% python3 -q
>>> import numpy as np
>>> np.set_printoptions(suppress=True, linewidth=200)
>>> rnd = lambda a: np.round(a, 2) + 0
>>> A = np.loadtxt("block5.csv", delimiter=",")
>>> print(A)
[[ -8.86  14.05   0.89   5.81   9.7   -4.29  -8.92]
 [ -8.79  14.83   0.6    4.55  11.1   -3.85  -9.6 ]
 [-10.45  15.12   0.41   5.05   9.73  -4.45  -8.93]
 [-10.86  14.01   1.16   6.18   9.61  -4.88 -10.4 ]
 [ -9.76  15.93  -0.2    3.94  11.86  -5.28 -10.49]
 [-11.12  14.83   0.45   6.28   8.84  -4.33  -9.19]
 [-10.26  13.78   0.83   4.78  11.78  -4.11  -8.98]
 [-10.1   15.82   0.6    5.28  10.45  -3.45 -10.08]
 [ -6.05  14.44   0.66   4.58   9.94  -5.61  -8.6 ]
 [ -9.42  14.71  -0.71   7.03   9.63  -4.01 -10.22]
 [ -9.48  13.42   0.67   1.99  10.6   -5.66  -9.99]
 [-11.38  16.13  -0.88   4.88   9.72  -5.3   -9.95]
 [-11.18  17.02  -1.06   1.58   9.1   -4.46  -9.95]
 [-10.44  15.41  -0.19   5.46   9.75  -4.59 -11.69]
 [ -9.63  14.86  -0.14   3.13  10.03  -6.23  -9.55]
 [-10.11  16.6   -0.04   5.72  10.55  -5.81  -9.36]
 [ -8.14  16.16  -0.71   5.32   9.26  -5.9   -9.7 ]
 [ -9.79  12.75  -1.12   6.41  10.79  -4.7   -9.61]
 [-11.05  15.5   -0.82   5.89   9.26  -3.34  -9.19]
 [ -7.66  14.55  -1.05   6.2   11.67  -5.25  -9.77]
 [ -9.97  13.87   1.29   3.82   9.56  -5.34  -9.79]
 [-10.6   14.91  -1.4    5.26  10.22  -5.28 -11.47]
 [ -9.1   14.16  -1.02   5.87  10.29  -4.42  -8.59]
 [-11.53  14.53   1.1    4.94   9.65  -5.02  -9.47]
 [-10.6   15.72   1.77   5.75  10.79  -4.97  -8.9 ]
 [-11.5   16.34   0.1    6.66  10.78  -4.35  -9.98]
 [-10.73  13.35   0.14   5.11  10.51  -5.44 -10.2 ]
 [ -7.53  14.01   0.74   5.49   9.53  -5.04 -10.63]
 [ -9.09  14.43   1.27   5.33   9.38  -5.36 -11.19]
 [ -9.84  13.49  -1.49   4.64  10.43  -2.75 -10.63]
 [ -9.35  14.13   0.26   5.15  11.48  -3.45  -8.86]
 [-11.07  14.96   0.2    3.16   9.75  -4.77 -11.75]
 [-11.33  14.97   0.22   4.29  11.39  -5.72  -7.73]
 [-10.67  14.55  -0.01   4.3    8.36  -6.05 -11.36]
 [ -9.65  16.13   0.57   5.2    9.21  -6.67 -10.7 ]
 [ -9.99  15.68  -0.03   4.25   9.2   -4.76  -8.3 ]
 [-10.46  15.3    0.83   3.72  11.47  -4.96  -8.87]
 [ -8.79  16.68  -0.23   5.17   8.96  -4.85 -10.63]
 [ -9.91  14.95   0.68   3.4   11.12  -4.12  -9.18]
 [ -8.69  12.72   0.84   5.42   8.94  -5.84  -9.95]
 [-11.11  14.13   0.34   4.73  10.34  -3.94 -10.84]
 [ -9.6   14.89  -0.78   4.97   7.93  -5.47 -10.74]
 [-10.8   13.01  -0.47   3.55   8.87  -5.82  -8.76]]
>>> C = A[[39, 29]].astype(float)
>>> for _ in range(6):
...     z = np.linalg.norm(A[:, None] - C, axis=-1).argmin(axis=1)
...     C = np.array([A[z == j].mean(axis=0) for j in range(2)])
... 
>>> print(z)
[0 1 1 1 1 1 1 1 0 1 0 1 1 1 0 1 0 1 1 0 0 1 1 1 1 1 1 0 0 1 1 1 1 0 0 1 1 0 1 0 1 0 0]
>>> print(np.bincount(z))
[15 28]
>>> print(np.abs(C[1] - C[0]).argmax())
0
>>> print(rnd(C[1] - C[0]))
[-1.45  0.45 -0.21  0.31  0.88  1.04  0.29]
